In [1]: import numpy as np

In [2]: import numpy.linalg as la

In [3]: np.set_printoptions(suppress=True, linewidth=160)

In [4]: E = np.load("mat.npy")

In [5]: E
Out[5]: 
array([[1. , 0. , 0. , 0. ],
       [0. , 0.5, 0.5, 0. ],
       [0. , 0. , 1. , 0. ],
       [0.5, 0. , 0. , 0.5]])

In [6]: proj = np.triu(np.array([[1, 2, -1, -2], [-1, 2, -2, 0], [2, -2, 1, 2], [1, -2, -1, -1]]), 1) + np.eye(4)

In [7]: B = proj @ E @ la.inv(proj)

In [8]: la.matrix_rank(B)
Out[8]: np.int64(4)

In [9]: B
Out[9]: 
array([[ 0. ,  1. ,  2. , -5. ],
       [ 0. ,  0.5, -0.5,  1. ],
       [ 1. , -2. , -2. ,  7. ],
       [ 0.5, -1. , -1.5,  4.5]])

In [10]: print(np.trace(B), np.trace(E))
3.0 3.0

In [11]: round(float(la.det(B)), 2)
Out[11]: 0.25

In [12]: C2 = E.T @ E

In [13]: np.diag(C2)
Out[13]: array([1.25, 0.25, 1.25, 0.25])

In [14]: np.round(la.eigvalsh(C2)[::-1], 2)
Out[14]: array([1.31, 1.31, 0.19, 0.19])

In [15]: np.round(la.svd(E, compute_uv=False) ** 2, 2)
Out[15]: array([1.31, 1.31, 0.19, 0.19])

In [16]: np.allclose(C2, C2.T)
Out[16]: True

In [17]: rng = np.random.default_rng(485)

In [18]: z = rng.permutation(4)

In [19]: z
Out[19]: array([2, 1, 0, 3])

In [20]: B = E[z][:, z]

In [21]: np.diag(B)
Out[21]: array([1. , 0.5, 1. , 0.5])

In [22]: print(np.allclose(B, E))
False

In [23]: np.trace(B)
Out[23]: np.float64(3.0)

In [24]: B
Out[24]: 
array([[1. , 0. , 0. , 0. ],
       [0.5, 0.5, 0. , 0. ],
       [0. , 0. , 1. , 0. ],
       [0. , 0. , 0.5, 0.5]])

In [25]: np.round(la.det(B), 2), round(float(la.det(E[z])), 2)
Out[25]: (np.float64(0.25), -0.25)
